$ ipython --no-banner

In [1]: import numpy as np

In [2]: np.set_printoptions(suppress=True, linewidth=100)

In [3]: rnd = lambda a: np.round(a, 2) + 0

In [4]: E = np.load("out8.npy")

In [5]: print(E)
[[-1.  2.  2. -3.  3.]
 [ 2.  1.  0. -1.  0.]
 [ 0.  0.  3.  2. -1.]
 [ 0.  0.  0.  2.  0.]
 [ 0.  0. -1. -3. -2.]]

In [6]: x = np.array([5, 5, 5, 1, 1])

In [7]: h1 = np.maximum(E @ x, 0)

In [8]: print(h1)
[15. 14. 16.  2.  0.]

In [9]: print(E * (h1 > 1e-9)[:, None])
[[-1.  2.  2. -3.  3.]
 [ 2.  1.  0. -1.  0.]
 [ 0.  0.  3.  2. -1.]
 [ 0.  0.  0.  2.  0.]
 [ 0.  0. -0. -0. -0.]]

In [10]: print(rnd(np.tanh(E @ x)))
[ 1.    1.    1.    0.96 -1.  ]

In [11]: A2 = np.array([[1, 1], [1, -1]])

In [12]: rng = np.random.default_rng(958)

In [13]: feats = np.kron(A2, np.kron(A2, A2))[rng.permutation(8)][:5]

In [14]: print(feats)
[[ 1  1 -1 -1 -1 -1  1  1]
 [ 1 -1  1 -1  1 -1  1 -1]
 [ 1  1  1  1 -1 -1 -1 -1]
 [ 1  1  1  1  1  1  1  1]
 [ 1  1 -1 -1  1  1 -1 -1]]

In [15]: W1 = np.array([[0, 2, 2, -2, -1, -1],
    ...:     [1, 0, 2, -2, 2, 1],
    ...:     [-2, 2, -1, 2, -1, -2],
    ...:     [1, 1, 1, -1, 1, -1],
    ...:     [2, -2, 0, -2, -2, 0],
    ...:     [2, -1, -2, -2, 0, 1],
    ...:     [-1, 1, 1, -1, 1, -1],
    ...:     [2, 2, 1, -2, -2, -1]])

In [16]: beta = np.array([2, 1, 3, 3, 0, 2])

In [17]: hid = np.maximum(feats @ W1 + beta, 0)

In [18]: print(np.linalg.matrix_rank(hid))
5

In [19]: Z = np.array([[1, 5, -9],
    ...:     [-5, 7, 2],
    ...:     [-3, 9, -9],
    ...:     [-7, 6, 8],
    ...:     [-8, -7, -5],
    ...:     [2, -4, 0]])

In [20]: print((hid @ Z).round(6).argmax(axis=1))
[1 1 1 1 1]

In [21]: print(W1 @ Z)
[[  4  31 -25]
 [ -5  -7 -53]
 [-19  22  52]
 [-10  12 -29]
 [ 42  -2 -28]
 [ 29 -31 -18]
 [-12   2 -11]
 [ 17  39 -29]]

In [22]: A2 = feats + rng.integers(-2, 3, (5, 1)) @ rng.integers(-2, 3, (1, 8))

In [23]: print(A2)
[[ 3  5  1 -5 -5 -3 -3  3]
 [ 0 -3  0  1  3  0  3 -2]
 [ 0 -1  0  3  1  0  1 -2]
 [-1 -3 -1  5  5  3  5 -1]
 [ 2  3  0 -3 -1  0 -3  0]]

In [24]: print(np.linalg.matrix_rank(A2 - feats, tol=1e-8))
1

In [25]: print(rnd(np.linalg.svd(A2 - feats, compute_uv=False)))
[14.83  0.    0.    0.    0.  ]

In [26]: th = np.radians(40)

In [27]: r_ = np.eye(8)

In [28]: r_[0, 0] = r_[2, 2] = np.cos(th)

In [29]: r_[0, 2], r_[2, 0] = -np.sin(th), np.sin(th)

In [30]: print(rnd(r_))
[[ 0.77  0.   -0.64  0.    0.    0.    0.    0.  ]
 [ 0.    1.    0.    0.    0.    0.    0.    0.  ]
 [ 0.64  0.    0.77  0.    0.    0.    0.    0.  ]
 [ 0.    0.    0.    1.    0.    0.    0.    0.  ]
 [ 0.    0.    0.    0.    1.    0.    0.    0.  ]
 [ 0.    0.    0.    0.    0.    1.    0.    0.  ]
 [ 0.    0.    0.    0.    0.    0.    1.    0.  ]
 [ 0.    0.    0.    0.    0.    0.    0.    1.  ]]

In [31]: A2 = feats @ r_.T

In [32]: print(np.allclose(np.linalg.norm(feats, axis=1), np.linalg.norm(A2, axis=1)))
True

In [33]: print(rnd(A2))
[[ 1.41  1.   -0.12 -1.   -1.   -1.    1.    1.  ]
 [ 0.12 -1.    1.41 -1.    1.   -1.    1.   -1.  ]
 [ 0.12  1.    1.41  1.   -1.   -1.   -1.   -1.  ]
 [ 0.12  1.    1.41  1.    1.    1.    1.    1.  ]
 [ 1.41  1.   -0.12 -1.    1.    1.   -1.   -1.  ]]

In [34]: print(rnd(np.linalg.det(r_)), rnd(np.trace(r_)))
1.0 7.53

In [35]: x = np.array([3, 0, -2, -2, 3, 0, 0, 0])

In [36]: print(rnd(A2 @ np.ones(8)))
[ 1.29 -0.47 -0.47  7.53  1.29]

In [37]: print(np.linalg.norm(A2 @ x) <= np.linalg.norm(A2, 2) * np.linalg.norm(x) + 1e-9)
True

In [38]: print(rnd(A2 * x))
[[ 4.23  0.    0.25  2.   -3.    0.    0.    0.  ]
 [ 0.37  0.   -2.82  2.    3.    0.    0.    0.  ]
 [ 0.37  0.   -2.82 -2.   -3.    0.    0.    0.  ]
 [ 0.37  0.   -2.82 -2.    3.    0.    0.    0.  ]
 [ 4.23  0.    0.25  2.    3.    0.    0.    0.  ]]

In [39]: print(A2 @ np.eye(8)[6])
[ 1.  1. -1.  1. -1.]

In [40]: A = np.load("a.npy")

In [41]: print(A)
[[-0.02 -2.33  0.77  1.19 -0.63]
 [-0.72  0.97  2.2  -0.22  0.19]
 [-0.17 -0.83 -0.14  0.43  2.66]]

In [42]: def softmax(z):
    ...:     e = np.exp(z - z.max(axis=-1, keepdims=True))
    ...:     return e / e.sum(axis=-1, keepdims=True)
    ...: 

In [43]: print(rnd(softmax(A[1] + -2)))
[0.03 0.19 0.64 0.06 0.09]

In [44]: scores = A @ A.T / np.sqrt(5)

In [45]: print(softmax(scores).round(6).argmax(axis=1))
[0 1 2]

In [46]: A2 = A / np.sqrt((A ** 2).mean(axis=1, keepdims=True))

In [47]: print(np.linalg.matrix_rank(A - A.mean(axis=1, keepdims=True)))
3

In [48]: print(rnd(np.linalg.norm(A2, axis=1)))
[2.24 2.24 2.24]

In [49]: cov = A.T @ A

In [50]: print((A @ A.T).shape)
(3, 3)

In [51]: print(rnd(np.diag(cov)))
[0.55 7.06 5.45 1.65 7.51]

In [52]: print(np.allclose(cov, cov.T))
True

In [53]: print(rnd(np.linalg.eigvalsh(cov)[::-1]))
[9.02 7.3  5.9  0.   0.  ]

In [54]: print(rnd(np.trace(cov)), rnd((A ** 2).sum()))
22.22 22.22

In [55]: f = np.array([1, 3])

In [56]: print(np.array([np.convolve(row, f, "same") for row in feats]))
[[ 1  4  2 -4 -4 -4 -2  4]
 [ 1  2 -2  2 -2  2 -2  2]
 [ 1  4  4  4  2 -4 -4 -4]
 [ 1  4  4  4  4  4  4  4]
 [ 1  4  2 -4 -2  4  2 -4]]

In [57]: print(np.correlate(feats[3], feats[1], "full"))
[-1  0 -1  0 -1  0 -1  0  1  0  1  0  1  0  1]

In [58]: mat = np.load("run2.npy")

In [59]: print(mat)
[[ 1  1 -3 -2 -3  0]
 [ 0  1  1 -3 -2 -3]
 [-3  0  1  1 -3 -2]
 [-2 -3  0  1  1 -3]
 [-3 -2 -3  0  1  1]
 [ 1 -3 -2 -3  0  1]]

In [60]: W1 = np.array([[8, -7, -7, -9, -4, 9],
    ...:     [-2, 0, 4, -2, 4, -4],
    ...:     [0, 0, 3, -8, -2, 0],
    ...:     [-2, -9, 1, 4, -3, -8],
    ...:     [4, 2, 3, 5, 5, -1],
    ...:     [-5, 6, 9, 7, 0, 9]])

In [61]: beta = np.array([2, 2, 2, 2, -2, 0])

In [62]: hid = np.maximum(mat @ W1 + beta, 0)

In [63]: print((hid > 0).astype(int))
[[0 1 0 0 0 1]
 [1 1 0 0 0 0]
 [0 0 0 0 0 0]
 [1 0 0 1 0 0]
 [0 1 1 1 1 0]
 [1 1 0 1 0 1]]

In [64]: print(rnd((hid > 0).mean(axis=0)))
[0.5  0.67 0.17 0.5  0.17 0.33]

In [65]: print(hid)
[[ 0  7  0  0  0 24]
 [13  7  0  0  0  0]
 [ 0  0  0  0  0  0]
 [ 9  0  0 14  0  0]
 [ 0 31 18 69 13  0]
 [17 28  0 10  0 54]]

In [66]: Z = np.array([[3, 1], [3, 0], [1, 1], [2, 0], [3, 1], [2, 3]])

In [67]: print(W1 @ Z)
[[-16  24]
 [ -2  -6]
 [-19   1]
 [-49 -28]
 [ 44   9]
 [ 44  31]]

In [68]: print((hid @ Z).round(6).argmax(axis=1))
[1 0 0 0 0 0]

In [69]: print(hid @ Z)
[[ 69  72]
 [ 60  13]
 [  0   0]
 [ 55   9]
 [288  31]
 [263 179]]

In [70]: data = np.arange(20).reshape(4, 5) + 3

In [71]: print(data)
[[ 3  4  5  6  7]
 [ 8  9 10 11 12]
 [13 14 15 16 17]
 [18 19 20 21 22]]

In [72]: U, s, VT = np.linalg.svd(data)

In [73]: print(rnd(s))
[61.51  2.57  0.    0.  ]

In [74]: A2 = U[:, :2] @ np.diag(s[:2]) @ VT[:2]

In [75]: print(rnd(A2))
[[ 3.  4.  5.  6.  7.]
 [ 8.  9. 10. 11. 12.]
 [13. 14. 15. 16. 17.]
 [18. 19. 20. 21. 22.]]

In [76]: print(rnd(np.abs(data - A2).max()))
0.0

In [77]: print(rnd(softmax(A2[2])))
[0.01 0.03 0.09 0.23 0.64]

In [78]: print(softmax(A2).sum(axis=1))
[1. 1. 1. 1.]

In [79]: scores = A2 @ A2.T / np.sqrt(5)

In [80]: print(rnd(softmax(scores)))
[[0. 0. 0. 1.]
 [0. 0. 0. 1.]
 [0. 0. 0. 1.]
 [0. 0. 0. 1.]]

In [81]: print(rnd(softmax(scores + np.triu(np.full(scores.shape, -np.inf), 1))))
[[1. 0. 0. 0.]
 [0. 1. 0. 0.]
 [0. 0. 1. 0.]
 [0. 0. 0. 1.]]

In [82]: U, s, VT = np.linalg.svd(data)

In [83]: V = VT[:(s > 1e-8).sum()]

In [84]: x = data[3] + -1 * data[0] + rng.integers(2) * np.eye(5)[0]

In [85]: print(x)
[16. 15. 15. 15. 15.]

In [86]: print(rnd(np.diag(V.T @ V)))
[0.6 0.3 0.2 0.3 0.6]

In [87]: W0 = np.loadtxt("case19.csv", delimiter=",")

In [88]: print(W0)
[[  1.  -4.  16. -64.]
 [  1.  -3.   9. -27.]
 [  1.  -2.   4.  -8.]
 [  1.  -1.   1.  -1.]
 [  1.   0.   0.   0.]
 [  1.   1.   1.   1.]
 [  1.   2.   4.   8.]]

In [89]: print(W0.reshape(2, -1))
[[  1.  -4.  16. -64.   1.  -3.   9. -27.   1.  -2.   4.  -8.   1.  -1.]
 [  1.  -1.   1.   0.   0.   0.   1.   1.   1.   1.   1.   2.   4.   8.]]

In [90]: print(W0.reshape(-1, 2))
[[  1.  -4.]
 [ 16. -64.]
 [  1.  -3.]
 [  9. -27.]
 [  1.  -2.]
 [  4.  -8.]
 [  1.  -1.]
 [  1.  -1.]
 [  1.   0.]
 [  0.   0.]
 [  1.   1.]
 [  1.   1.]
 [  1.   2.]
 [  4.   8.]]

In [91]: print(W0.ravel(order="F"))
[  1.   1.   1.   1.   1.   1.   1.  -4.  -3.  -2.  -1.   0.   1.   2.  16.   9.   4.   1.   0.
   1.   4. -64. -27.  -8.  -1.   0.   1.   8.]

In [92]: T = W0.reshape(7, 2, -1)

In [93]: print(T.sum(axis=1))
[[ 17. -68.]
 [ 10. -30.]
 [  5. -10.]
 [  2.  -2.]
 [  1.   0.]
 [  2.   2.]
 [  5.  10.]]

In [94]: print(T[:, 0])
[[ 1. -4.]
 [ 1. -3.]
 [ 1. -2.]
 [ 1. -1.]
 [ 1.  0.]
 [ 1.  1.]
 [ 1.  2.]]

In [95]: print(np.einsum("ihd,jhd->hij", T, T).shape)
(2, 7, 7)

In [96]: print(np.einsum("ihd,ihd->ih", T, T))
[[  17. 4352.]
 [  10.  810.]
 [   5.   80.]
 [   2.    2.]
 [   1.    0.]
 [   2.    2.]
 [   5.   80.]]

In [97]: print(T.shape)
(7, 2, 2)
